% ipython --no-banner

In [1]: import numpy as np

In [2]: np.set_printoptions(precision=3, suppress=True, linewidth=160, floatmode="fixed")

In [3]: feats = np.array([[-16, -16, 16, -16, -16], [8, 8, -8, 8, 8], [14, 14, -14, 14, 14]])

In [4]: U, sv, VT = np.linalg.svd(feats)

In [5]: evecs = VT[:(sv > 1e-8).sum()]

In [6]: rng = np.random.default_rng(756383)

In [7]: x0 = feats[1] + -2 * feats[2] + rng.integers(2) * np.eye(5)[2]

In [8]: x0
Out[8]: array([-20.000, -20.000,  21.000, -20.000, -20.000])

In [9]: np.allclose(evecs.T @ evecs @ x0, x0)
Out[9]: False

In [10]: np.diag(evecs.T @ evecs)
Out[10]: array([0.200, 0.200, 0.200, 0.200, 0.200])

In [11]: np.linalg.matrix_rank(np.vstack([feats, x0]))
Out[11]: np.int64(2)

In [12]: f = np.array([-1, 1])

In [13]: np.correlate(feats[0], feats[1], "full")
Out[13]: array([-128, -256,  128,    0, -640,    0,  128, -256, -128])

In [14]: np.array([np.convolve(row, f, "same") for row in feats])
Out[14]: 
array([[ 16,   0, -32,  32,   0],
       [ -8,   0,  16, -16,   0],
       [-14,   0,  28, -28,   0]])

In [15]: np.convolve(feats[0], f)
Out[15]: array([ 16,   0, -32,  32,   0, -16])

In [16]: np.linalg.lstsq(feats[:-1].T, feats[-1])[2]
Out[16]: np.int32(1)

In [17]: feats @ np.linalg.pinv(feats) @ feats
Out[17]: 
array([[-16.000, -16.000,  16.000, -16.000, -16.000],
       [  8.000,   8.000,  -8.000,   8.000,   8.000],
       [ 14.000,  14.000, -14.000,  14.000,  14.000]])

In [18]: U, sv, VT = np.linalg.svd(feats)

In [19]: sv.round(3) + 0
Out[19]: array([50.794,  0.000,  0.000])

In [20]: A2 = U[:, :1] @ np.diag(sv[:1]) @ VT[:1]

In [21]: A2
Out[21]: 
array([[-16.000, -16.000,  16.000, -16.000, -16.000],
       [  8.000,   8.000,  -8.000,   8.000,   8.000],
       [ 14.000,  14.000, -14.000,  14.000,  14.000]])

In [22]: np.round(np.linalg.norm(feats - A2, 2), 3), round(float(sv[1]), 3)
Out[22]: (np.float64(0.0), 0.0)

In [23]: round(np.linalg.norm(feats - A2) / np.linalg.norm(feats), 3)
Out[23]: np.float64(0.0)

In [24]: np.linalg.matrix_rank(A2)
Out[24]: np.int64(1)

In [25]: np.linalg.matrix_rank(feats, rtol=0.05)
Out[25]: np.int64(1)

In [26]: Z = np.sign(np.array([[0, 0, -1], [-3, 2, -1], [-2, -1, 3]]))

In [27]: A2 = (np.tril(Z, -1) + np.eye(3)) @ (np.triu(Z, 1) + np.eye(3))

In [28]: evals = np.array([-2, -2, 2])

In [29]: arr = np.rint(A2 * evals @ np.linalg.inv(A2)) + 0

In [30]: arr
Out[30]: 
array([[-10.000,  -4.000,  -4.000],
       [  0.000,  -2.000,   0.000],
       [ 24.000,  12.000,  10.000]])

In [31]: C2 = arr.T @ arr

In [32]: np.linalg.matrix_rank(C2)
Out[32]: np.int64(3)

In [33]: np.linalg.eigvalsh(C2)[::-1]
Out[33]: array([951.983,   4.000,   0.017])

In [34]: np.trace(C2), (arr ** 2).sum()
Out[34]: (np.float64(956.0), np.float64(956.0))

In [35]: np.allclose(C2, C2.T)
Out[35]: True

In [36]: U, sv, VT = np.linalg.svd(arr)

In [37]: np.argmax(sv[:-1] / (sv[1:] + 1e-6)) + 1
Out[37]: np.int64(1)

In [38]: A2 = U[:, :1] @ np.diag(sv[:1]) @ VT[:1]

In [39]: round(np.abs(arr - A2).max(), 3)
Out[39]: np.float64(1.662)

In [40]: np.round(np.linalg.norm(arr - A2) / np.linalg.norm(arr), 3)
Out[40]: np.float64(0.065)

In [41]: np.linalg.matrix_rank(arr, rtol=0.05)
Out[41]: np.int64(2)

In [42]: def softmax(z):
    ...:     e = np.exp(z - z.max(axis=-1, keepdims=True))
    ...:     return e / e.sum(axis=-1, keepdims=True)
    ...: 

In [43]: np.round(softmax(10 * arr[1]), 3) + 0
Out[43]: array([0.500, 0.000, 0.500])

In [44]: softmax(arr[1] + 4)
Out[44]: array([0.468, 0.063, 0.468])

In [45]: scores = arr @ arr.T / np.sqrt(3)

In [46]: softmax(scores)[1] @ arr
Out[46]: array([-9.097, -3.819, -3.639])

In [47]: np.round(softmax(scores + np.triu(np.full(scores.shape, -np.inf), 1)), 3) + 0
Out[47]: 
array([[1.000, 0.000, 0.000],
       [0.910, 0.090, 0.000],
       [0.000, 0.000, 1.000]])

In [48]: np.round(softmax(scores), 3) + 0
Out[48]: 
array([[1.000, 0.000, 0.000],
       [0.910, 0.090, 0.000],
       [0.000, 0.000, 1.000]])

In [49]: x0 = np.array([-5, 2, -4])

In [50]: a = np.maximum(arr @ x0, 0)

In [51]: arr.T @ a
Out[51]: array([-580.000, -232.000, -232.000])

In [52]: a
Out[52]: array([58.000,  0.000,  0.000])

In [53]: arr * (a > 1e-9)[:, None]
Out[53]: 
array([[-10.000,  -4.000,  -4.000],
       [  0.000,  -0.000,   0.000],
       [  0.000,   0.000,   0.000]])

In [54]: np.argsort(-np.linalg.norm(arr, axis=0).round(6), kind="stable")[:3]
Out[54]: array([0, 1, 2])

In [55]: np.abs(np.linalg.svd(arr)[2][-1])
Out[55]: array([0.371, 0.027, 0.928])

In [56]: np.linalg.cond(arr) > 100
Out[56]: np.True_

In [57]: [round(float(x), 3) for x in np.linalg.svd(arr, compute_uv=False)[:3]]
Out[57]: [30.854, 2.0, 0.13]

In [58]: K = np.load("a.npy")

In [59]: K
Out[59]: 
array([[1.000, 0.200],
       [0.200, 1.000]])

In [60]: evals, evecs = np.linalg.eig(K)

In [61]: np.sort(np.linalg.eigvals(K @ K))
Out[61]: array([0.640, 1.440])

In [62]: np.sort(np.linalg.eigvals(K.T))
Out[62]: array([0.800, 1.200])

In [63]: mat = np.array([[2.0, -2.0, -2.0, 0.0],
    ...:     [0.0, 2.0, 3.0, 0.0],
    ...:     [0.0, 6.0, 0.0, 3.0],
    ...:     [0.0, 7.0, 2.0, 5.0]])

In [64]: C2 = mat.T @ mat

In [65]: np.allclose(C2, C2.T)
Out[65]: True

In [66]: C2
Out[66]: 
array([[ 4.000, -4.000, -4.000,  0.000],
       [-4.000, 93.000, 24.000, 53.000],
       [-4.000, 24.000, 17.000, 10.000],
       [ 0.000, 53.000, 10.000, 34.000]])

In [67]: (mat @ mat.T).shape
Out[67]: (4, 4)
